% python3 -q
>>> import numpy as np
>>> np.set_printoptions(precision=2, suppress=True, linewidth=140)
>>> M = np.load("data.npy")
>>> print(M)
[[ 0.   -0.41  0.72  0.1  -0.56]
 [-0.25 -0.59 -0.18 -0.74  0.07]
 [-0.48 -0.29  0.3   0.38  0.67]
 [ 0.42  0.29  0.57 -0.47  0.44]
 [ 0.73 -0.56 -0.2   0.26  0.21]]
>>> proj = np.triu(np.array([[-2, 1, -1, 3, -1],
...     [0, -3, 1, -3, 1],
...     [-3, 1, 3, 0, 2],
...     [0, 0, 1, 3, 1],
...     [0, 0, 3, 3, 3]]), 1) + np.eye(5)
>>> other = proj @ M @ np.linalg.inv(proj)
>>> print(round(float(np.linalg.det(other)), 2))
1.0
>>> print(np.poly(other))
[ 1.    0.55  0.4  -0.4  -0.55 -1.  ]
>>> print(np.round(np.trace(other), 2), np.round(np.trace(M), 2))
-0.55 -0.55
>>> print(np.round(M.T @ M, 2) + 0)
[[1. 0. 0. 0. 0.]
 [0. 1. 0. 0. 0.]
 [0. 0. 1. 0. 0.]
 [0. 0. 0. 1. 0.]
 [0. 0. 0. 0. 1.]]
>>> print(np.linalg.pinv(M))
[[ 0.   -0.25 -0.48  0.42  0.73]
 [-0.41 -0.59 -0.29  0.29 -0.56]
 [ 0.72 -0.18  0.3   0.57 -0.2 ]
 [ 0.1  -0.74  0.38 -0.47  0.26]
 [-0.56  0.07  0.67  0.44  0.21]]
>>> print(np.round(M @ M.T, 2) + 0)
[[1. 0. 0. 0. 0.]
 [0. 1. 0. 0. 0.]
 [0. 0. 1. 0. 0.]
 [0. 0. 0. 1. 0.]
 [0. 0. 0. 0. 1.]]
>>> print(np.linalg.norm(M, axis=0))
[1. 1. 1. 1. 1.]
>>> x = np.array([-1, 1, -3, -1, 0])
>>> print(round(float(np.linalg.norm(x)), 2), round(float(np.linalg.norm(M @ x)), 2))
3.46 3.46
>>> Uu, sig = np.linalg.svd(M)
Traceback (most recent call last):
  File "<python-input-15>", line 1, in <module>
    Uu, sig = np.linalg.svd(M)
    ^^^^^^^
ValueError: too many values to unpack (expected 2)
>>> Uu, sig, vt = np.linalg.svd(M, full_matrices=False)
>>> print(sig)
[1. 1. 1. 1. 1.]
>>> print(sig / sig[0])
[1. 1. 1. 1. 1.]
>>> print(np.round(vt @ vt.T, 2) + 0)
[[1. 0. 0. 0. 0.]
 [0. 1. 0. 0. 0.]
 [0. 0. 1. 0. 0.]
 [0. 0. 0. 1. 0.]
 [0. 0. 0. 0. 1.]]
>>> print(Uu.shape, sig.shape, vt.shape)
(5, 5) (5,) (5, 5)
>>> x = np.array([-1, -1, 3, 0, -2])
>>> target = M @ x
>>> c, lr = np.zeros(5), 1 / np.linalg.norm(M, 2) ** 2
>>> for i in range(12):
...     c -= lr * M.T @ (M @ c - target)
...     if i % 2 == 0: print(i, round(np.linalg.norm(M @ c - target), 2))
... 
0 0.0
2 0.0
4 0.0
6 0.0
8 0.0
10 0.0
>>> print(c.round(2) + 0)
[-1. -1.  3.  0. -2.]
>>> data = np.loadtxt("layer13.csv", delimiter=",")
>>> print(data)
[[ 9. -1.  0.  0.  0.  0.  0.  0.  0.  0.  0.]
 [-1.  0. -1.  0.  0.  0.  0.  0.  0.  0.  0.]
 [ 0. -1. -9. -1.  0.  0.  0.  0.  0.  0.  0.]
 [ 0.  0. -1.  9. -1.  0.  0.  0.  0.  0.  0.]
 [ 0.  0.  0. -1. -2. -1.  0.  0.  0.  0.  0.]
 [ 0.  0.  0.  0. -1. -5. -1.  0.  0.  0.  0.]
 [ 0.  0.  0.  0.  0. -1. -1. -1.  0.  0.  0.]
 [ 0.  0.  0.  0.  0.  0. -1.  5. -1.  0.  0.]
 [ 0.  0.  0.  0.  0.  0.  0. -1. -4. -1.  0.]
 [ 0.  0.  0.  0.  0.  0.  0.  0. -1. -7. -1.]
 [ 0.  0.  0.  0.  0.  0.  0.  0.  0. -1.  2.]]
>>> print(np.linalg.cond(data) > 100)
True
>>> print(np.round(np.linalg.norm(data, 2) / np.linalg.norm(data), 2))
0.47
>>> print([round(float(x), 2) for x in np.linalg.svd(data, compute_uv=False)[:3]])
[9.17, 9.15, 9.11]
